% python3 -q
>>> import numpy as np
>>> import numpy.linalg as la
>>> np.set_printoptions(precision=2, suppress=True, linewidth=100)
>>> J = np.array([[1, 3, 4, -1], [3, 9, 12, -3], [4, 12, 16, -4], [-1, -3, -4, 1]])
>>> # rows and columns are dependent
>>> t = np.radians(60)
>>> R = np.eye(4)
>>> R[2, 2] = R[3, 3] = np.cos(t)
>>> R[2, 3], R[3, 2] = -np.sin(t), np.sin(t)
>>> R
array([[ 1.  ,  0.  ,  0.  ,  0.  ],
       [ 0.  ,  1.  ,  0.  ,  0.  ],
       [ 0.  ,  0.  ,  0.5 , -0.87],
       [ 0.  ,  0.  ,  0.87,  0.5 ]])
>>> A2 = J @ R.T
>>> np.round(la.svd(J, compute_uv=False), 2) + 0, np.round(la.svd(A2, compute_uv=False), 2) + 0
(array([27.,  0.,  0.,  0.]), array([27.,  0.,  0.,  0.]))
>>> np.allclose(la.norm(J, axis=1), la.norm(A2, axis=1))
True
>>> M = np.load("layer1.npy")
>>> M
array([[-1.,  1.,  1.,  1.,  1.,  1.,  1.],
       [ 1., -1.,  1.,  1.,  1.,  1.,  1.],
       [ 1.,  1., -1.,  1.,  1.,  1.,  1.],
       [ 1.,  1.,  1., -1.,  1.,  1.,  1.],
       [ 1.,  1.,  1.,  1., -1.,  1.,  1.],
       [ 1.,  1.,  1.,  1.,  1., -1.,  1.],
       [ 1.,  1.,  1.,  1.,  1.,  1., -1.]])
>>> u = np.array([3, 1, 8, -1, -1, -5, 0])
>>> A2 = M + np.outer(u, np.eye(7)[2])
>>> print(A2)
[[-1.  1.  4.  1.  1.  1.  1.]
 [ 1. -1.  2.  1.  1.  1.  1.]
 [ 1.  1.  7.  1.  1.  1.  1.]
 [ 1.  1.  0. -1.  1.  1.  1.]
 [ 1.  1.  0.  1. -1.  1.  1.]
 [ 1.  1. -4.  1.  1. -1.  1.]
 [ 1.  1.  1.  1.  1.  1. -1.]]
>>> la.matrix_rank(A2 - M)
np.int64(1)
>>> rng = np.random.default_rng(5586)
>>> idx = rng.permutation(4)
>>> idx
array([2, 3, 0, 1])
>>> A2 = J[idx][:, idx]
>>> A2
array([[16, -4,  4, 12],
       [-4,  1, -1, -3],
       [ 4, -1,  1,  3],
       [12, -3,  3,  9]])
>>> np.diag(A2)
array([16,  1,  1,  9])
